% python3 -q
>>> import numpy as np
>>> np.set_printoptions(precision=2, suppress=True, linewidth=140)
>>> feats = np.load("a.npy")
>>> feats
array([[ 0,  0, 13,  0,  0, 12,  3],
       [ 0,  0,  0,  0,  0,  0,  4],
       [ 0,  0,  0,  9,  0,  0,  0],
       [ 2,  0, 24,  0, 35, 28,  0],
       [ 3,  0, 24,  0, 13, 13, 18],
       [ 0,  0,  5,  0, 16, 11,  0],
       [ 0,  0,  0,  0,  0,  0,  9],
       [ 0,  0,  0,  0,  0,  0,  1],
       [ 0,  0,  0,  0,  0,  0, 10],
       [ 0,  0,  3,  1, 18, 12,  0],
       [ 0,  0,  0,  0,  0,  0,  6],
       [12, 21,  0, 26,  0,  0,  0],
       [31, 14, 19,  9, 49, 26,  0],
       [12, 13,  0, 22, 21,  4,  0],
       [13, 15,  0, 11,  0,  0,  0],
       [ 0,  6,  0, 20,  0,  0,  0],
       [ 0,  0,  0,  4,  0,  0,  0],
       [ 0,  0, 10,  0,  0,  0, 15],
       [42, 40,  0, 28, 14,  0,  0],
       [ 9, 28,  0, 31,  0,  0,  0],
       [26, 31,  0, 28,  3,  0,  0],
       [ 0,  0,  0, 13,  4,  0,  0],
       [ 7,  2,  3,  9, 27, 14,  0],
       [27, 29,  0, 21,  2,  0,  0]])
>>> x0 = np.array([7, -2, -9, -8, -1, -2, -6])
>>> y = feats @ x0
>>> np.round(np.linalg.pinv(feats) @ feats, 2) + 0
array([[1., 0., 0., 0., 0., 0., 0.],
       [0., 1., 0., 0., 0., 0., 0.],
       [0., 0., 1., 0., 0., 0., 0.],
       [0., 0., 0., 1., 0., 0., 0.],
       [0., 0., 0., 0., 1., 0., 0.],
       [0., 0., 0., 0., 0., 1., 0.],
       [0., 0., 0., 0., 0., 0., 1.]])
>>> try:
...     np.linalg.solve(feats, y)
... except np.linalg.LinAlgError as e:
...     print(e)
... 
Last 2 dimensions of the array must be square
>>> rng = np.random.default_rng(362639)
>>> y = y + 0.02 * rng.normal(size=24)
>>> y
array([-158.98,  -24.01,  -71.99, -292.98, -342.  ,  -82.97,  -54.02,   -6.01,  -60.02,  -76.97,  -36.  , -166.02, -154.96, -147.01,
        -26.99, -171.96,  -32.03, -180.  ,  -24.01, -241.02, -107.02, -107.98, -109.02,  -39.01])
>>> c, *_ = np.linalg.lstsq(feats, y)
>>> c
array([ 7., -2., -9., -8., -1., -2., -6.])
>>> [round(float(np.linalg.norm(np.linalg.solve(feats.T @ feats + lam * np.eye(7), feats.T @ y))), 2) for lam in (0, 1, 10, 100)]
[15.46, 15.43, 15.22, 13.98]
>>> c.round()
array([ 7., -2., -9., -8., -1., -2., -6.])
>>> M2 = np.c_[feats[:, :3] @ np.array([[-5, -2, 5], [3, -1, -1], [3, -2, -4]]), np.array([-1, 6, 4, 3, 7, -3, 6, 1, -6, 2, -9, 1, 3, 5, -1, 7, -9, -1, 2, -1, -8, 0, 4, 0])]
>>> M2
array([[  39,  -26,  -52,   -1],
       [   0,    0,    0,    6],
       [   0,    0,    0,    4],
       [  62,  -52,  -86,    3],
       [  57,  -54,  -81,    7],
       [  15,  -10,  -20,   -3],
       [   0,    0,    0,    6],
       [   0,    0,    0,    1],
       [   0,    0,    0,   -6],
       [   9,   -6,  -12,    2],
       [   0,    0,    0,   -9],
       [   3,  -45,   39,    1],
       [ -56, -114,   65,    3],
       [ -21,  -37,   47,    5],
       [ -20,  -41,   50,   -1],
       [  18,   -6,   -6,    7],
       [   0,    0,    0,   -9],
       [  30,  -20,  -40,   -1],
       [ -90, -124,  170,    2],
       [  39,  -46,   17,   -1],
       [ -37,  -83,   99,   -8],
       [   0,    0,    0,    0],
       [ -20,  -22,   21,    4],
       [ -48,  -83,  106,    0]])
>>> np.linalg.norm(np.linalg.qr(feats)[0].T @ M2, axis=0) ** 2 / ((M2 ** 2).sum(axis=0) + 1e-12)
array([1. , 1. , 1. , 0.2])
>>> np.round(np.linalg.lstsq(feats, M2[:, 0])[0], 2) + 0
array([-5.,  3.,  3.,  0.,  0.,  0.,  0.])
>>> Q, r_ = np.linalg.qr(M2)
>>> Q.shape, r_.shape
((24, 4), (4, 4))
>>> np.abs(np.diag(r_))
array([166.81, 216.64,  91.37,  22.04])
>>> r_
array([[-166.81,  -98.79,  257.85,   -2.17],
       [   0.  , -216.64,   71.61,    4.08],
       [   0.  ,    0.  ,  -91.37,    4.79],
       [   0.  ,    0.  ,    0.  ,  -22.04]])
>>> np.round(np.trace(Q @ Q.T), 2)
np.float64(4.0)
>>> proj = np.triu(np.array([[2, 1, 0, 2], [1, 0, 2, 0], [2, 2, 2, 2], [0, 0, 2, 1]]), 1) + np.eye(4)
>>> M2 = proj @ r_ @ np.linalg.inv(proj)
>>> round(float(np.trace(M2)), 2), round(np.trace(r_), 2)
(-496.85, np.float64(-496.85))
>>> proj @ r_ - r_ @ proj
array([[   0.  ,  -49.84,  269.19, -222.09],
       [   0.  ,    0.  ,  250.55, -133.64],
       [   0.  ,    0.  ,    0.  ,  138.65],
       [   0.  ,    0.  ,    0.  ,    0.  ]])
>>> M2
array([[-166.81, -148.63,  626.71, -961.99],
       [   0.  , -216.64,  322.16, -630.66],
       [   0.  ,    0.  ,  -91.37,  143.44],
       [   0.  ,    0.  ,    0.  ,  -22.04]])
>>> Xs = feats - feats.mean(axis=0)
>>> U, s, Vt = np.linalg.svd(Xs, full_matrices=False)
>>> np.searchsorted(np.cumsum(s ** 2) / (s ** 2).sum(), 0.9) + 1
np.int64(3)
>>> np.round(Xs.mean(axis=0), 2) + 0
array([0., 0., 0., 0., 0., 0., 0.])
>>> Vt[0] * np.sign(Vt[0, np.abs(Vt[0]).argmax()])
array([ 0.55,  0.63, -0.11,  0.51,  0.06, -0.09, -0.12])
>>> np.linalg.matrix_rank(Xs)
np.int64(7)
>>> (np.sign(U[:, 0]) == np.sign(U[0, 0])).astype(int)
array([1, 1, 1, 1, 1, 1, 1, 1, 1, 1, 1, 0, 0, 0, 0, 0, 1, 1, 0, 0, 0, 1, 1, 0])
>>> s
array([94.19, 80.73, 32.34, 25.59, 16.96,  9.6 ,  4.95])
>>> np.abs(U[:, 0]).argmax()
np.int64(18)
>>> arr = np.load("layer4.npy")
>>> arr
array([[ 1,  0,  0,  0],
       [-2,  1,  0,  0],
       [-1, -1,  1,  0],
       [-2, -2,  2,  1]])
>>> x0 = np.array([-4, -5, -1, 1])
>>> y = arr @ x0
>>> y
array([-4,  3,  8, 17])
>>> np.linalg.solve(arr, arr[:, 0])
array([ 1., -0.,  0., -0.])
>>> np.linalg.solve(arr, 2 * y)
array([ -8., -10.,  -2.,   2.])
>>> np.linalg.solve(arr, y + arr[:, 1])
array([-4., -4., -1.,  1.])
>>> X = np.load("test8.npy")
>>> X
array([[ 0.5 ,  0.6 ,  0.8 ],
       [-0.5 , -0.3 , -0.4 ],
       [-0.65, -0.17, -0.66]])
>>> idx = rng.permutation(3)
>>> idx
array([1, 0, 2])
>>> M2 = X[idx][:, idx]
>>> np.sort(np.abs(np.linalg.eigvals(M2)))
array([0.15, 0.65, 0.65])
>>> M2
array([[-0.3 , -0.5 , -0.4 ],
       [ 0.6 ,  0.5 ,  0.8 ],
       [-0.17, -0.65, -0.66]])
>>> np.diag(M2)
array([-0.3 ,  0.5 , -0.66])
>>> np.trace(M2)
np.float64(-0.46)
>>> proj = np.triu(np.array([[-1, 0, 3], [3, 0, 3], [3, -3, -3]]), 1) + np.eye(3)
>>> M2 = proj @ X @ np.linalg.inv(proj)
>>> np.linalg.matrix_rank(M2)
np.int64(3)
>>> M2
array([[-1.45,  0.09,  2.9 ],
       [-2.45, -0.81,  7.4 ],
       [-0.65, -0.17,  1.8 ]])
>>> round(float(np.linalg.det(M2)), 2)
-0.06
>>> Q = X.astype(float).copy()
>>> for j in range(3):
...     Q[:, j] -= Q[:, :j] @ (Q[:, :j].T @ Q[:, j])
...     Q[:, j] /= np.linalg.norm(Q[:, j])
... 
>>> np.round(Q.T @ Q, 2) + 0
array([[1., 0., 0.],
       [0., 1., 0.],
       [0., 0., 1.]])
>>> Q
array([[ 0.52,  0.8 ,  0.31],
       [-0.52,  0.01,  0.85],
       [-0.68,  0.6 , -0.42]])
>>> np.round(Q.T @ X, 2) + 0
array([[0.96, 0.58, 1.07],
       [0.  , 0.37, 0.23],
       [0.  , 0.  , 0.18]])
>>> F = np.load("data.npy")
>>> F
array([[  1.53,  -0.64,   1.6 ,  -0.11,  -1.58,  -1.19,   1.27],
       [ -5.39,   1.79,  -5.2 ,   0.09,   5.13,   3.51,  -3.4 ],
       [ -5.18,   1.43,  -5.06,  -0.07,   5.08,   3.49,  -3.37],
       [ -2.66,   0.89,  -2.72,   0.07,   2.81,   1.84,  -1.88],
       [  1.18,  -0.4 ,   1.24,  -0.09,  -1.33,  -0.7 ,   0.69],
       [  2.  ,  -0.57,   2.11,  -0.07,  -2.09,  -1.56,   1.54],
       [  1.25,  -0.31,   1.27,  -0.04,  -1.44,  -0.78,   0.77],
       [ 12.16,  -4.03,  12.11,  -0.11, -12.25,  -8.3 ,   8.07],
       [ -1.58,   0.61,  -1.46,  -0.09,   1.55,   1.18,  -1.  ],
       [  2.15,  -0.74,   1.93,  -0.12,  -2.03,  -1.34,   1.32],
       [ -6.21,   2.22,  -6.21,   0.05,   6.43,   4.31,  -4.07],
       [  1.26,  -0.49,   1.22,   0.08,  -1.13,  -0.63,   0.67],
       [ -0.29,   0.  ,  -0.38,  -0.02,   0.36,   0.08,   0.04],
       [  0.24,  -0.02,   0.15,  -0.01,  -0.2 ,  -0.1 ,   0.12],
       [ -1.62,   0.59,  -1.87,   0.06,   1.92,   1.19,  -1.23],
       [  0.45,  -0.28,   0.56,   0.07,  -0.54,  -0.32,   0.32],
       [ -0.54,   0.27,  -0.66,   0.04,   0.74,   0.62,  -0.58],
       [  2.96,  -1.1 ,   2.99,  -0.05,  -2.88,  -1.91,   1.74]])
>>> M2 = F / np.linalg.norm(F, axis=1, keepdims=True)
>>> cov = M2 @ M2.T
>>> cov[1]
array([-1.  ,  1.  ,  1.  ,  1.  , -1.  , -1.  , -0.99, -1.  ,  1.  , -1.  ,  1.  , -0.99,  0.87, -0.98,  1.  , -0.99,  0.98, -1.  ])
>>> np.linalg.norm(M2, axis=1)
array([1., 1., 1., 1., 1., 1., 1., 1., 1., 1., 1., 1., 1., 1., 1., 1., 1., 1.])
>>> Xs = F - F.mean(axis=0)
>>> U, s, Vt = np.linalg.svd(Xs, full_matrices=False)
>>> np.abs(U[:, 0]).argmax()
np.int64(7)
>>> np.round(Vt[0] * np.sign(Vt[0, np.abs(Vt[0]).argmax()]), 2) + 0
array([-0.5 ,  0.17, -0.5 ,  0.  ,  0.5 ,  0.34, -0.33])
>>> round(float((s ** 2).sum() ** 2 / (s ** 4).sum()), 2)
1.0
>>> np.round(Xs.mean(axis=0), 2) + 0
array([0., 0., 0., 0., 0., 0., 0.])
>>> np.round(s ** 2 / (s ** 2).sum(), 2) + 0
array([1., 0., 0., 0., 0., 0., 0.])
>>> s
array([33.45,  0.6 ,  0.45,  0.44,  0.25,  0.23,  0.16])
>>> M2 = np.c_[F[:, :5] @ np.array([[-1, -2, 1, -3, -2],
...     [2, 1, 0, 2, 0],
...     [-3, 1, -3, -3, -1],
...     [-3, 0, -3, -1, 3],
...     [-3, -1, 0, 1, -1]]), np.array([1, -1, 2, 1, 3, 2, -2, -1, 3, -3, 2, 0, 0, 0, -2, -1, 3, -2])]
>>> M2
array([[ -2.54,  -0.52,  -2.94, -12.14,  -3.41,   1.  ],
       [  8.91,   2.24,   9.94,  40.39,  11.12,  -1.  ],
       [  8.19,   1.65,  10.21,  38.73,  10.13,   2.  ],
       [  3.96,   0.68,   5.29,  20.66,   5.44,   1.  ],
       [ -1.44,  -0.19,  -2.27,  -9.3 ,  -2.54,   3.  ],
       [ -2.99,  -0.37,  -4.12, -15.49,  -4.23,   2.  ],
       [ -1.24,  -0.1 ,  -2.44,  -9.58,  -2.45,  -2.  ],
       [-19.47,  -3.99, -23.84, -93.01, -24.51,  -1.  ],
       [  2.8 ,   0.76,   3.07,  11.98,   2.8 ,   3.  ],
       [ -2.97,  -1.08,  -3.28, -15.63,  -4.56,  -3.  ],
       [  9.84,   2.  ,  12.27,  48.08,  12.35,   2.  ],
       [ -2.75,  -0.66,  -2.64,  -9.63,  -2.37,   0.  ],
       [  0.41,  -0.16,   0.91,   2.39,   0.54,   0.  ],
       [ -0.1 ,  -0.15,  -0.18,  -1.4 ,  -0.46,   0.  ],
       [  2.47,   0.04,   3.81,  13.51,   3.37,  -2.  ],
       [ -1.28,  -0.08,  -1.44,  -4.2 ,  -0.71,  -1.  ],
       [  0.72,  -0.05,   1.32,   4.84,   1.12,   3.  ],
       [ -5.34,  -1.15,  -5.86, -22.88,  -6.18,  -2.  ]])
>>> np.linalg.norm(np.linalg.qr(F)[0].T @ M2, axis=0) ** 2 / ((M2 ** 2).sum(axis=0) + 1e-12)
array([1.  , 1.  , 1.  , 1.  , 1.  , 0.51])
>>> data = np.array([[5.98, 2.01, 8.97],
...     [-6.01, -5.98, -15.02],
...     [3.97, 3.99, 10.01],
...     [-3.97, -2.02, -7.0],
...     [-2.02, -3.99, -7.98],
...     [0.0, 4.0, 6.0],
...     [-6.0, 3.98, 0.02]])
>>> x0 = np.array([-2, -1, -2])
>>> a = np.maximum(data @ x0, 0)
>>> np.maximum(data @ x0, 0) - np.maximum(-data @ x0, 0)
array([-31.91,  48.04, -31.95,  23.96,  23.99, -16.  ,   7.98])
>>> np.maximum(data @ (3 * x0), 0)
array([  0.  , 144.12,   0.  ,  71.88,  71.97,   0.  ,  23.94])
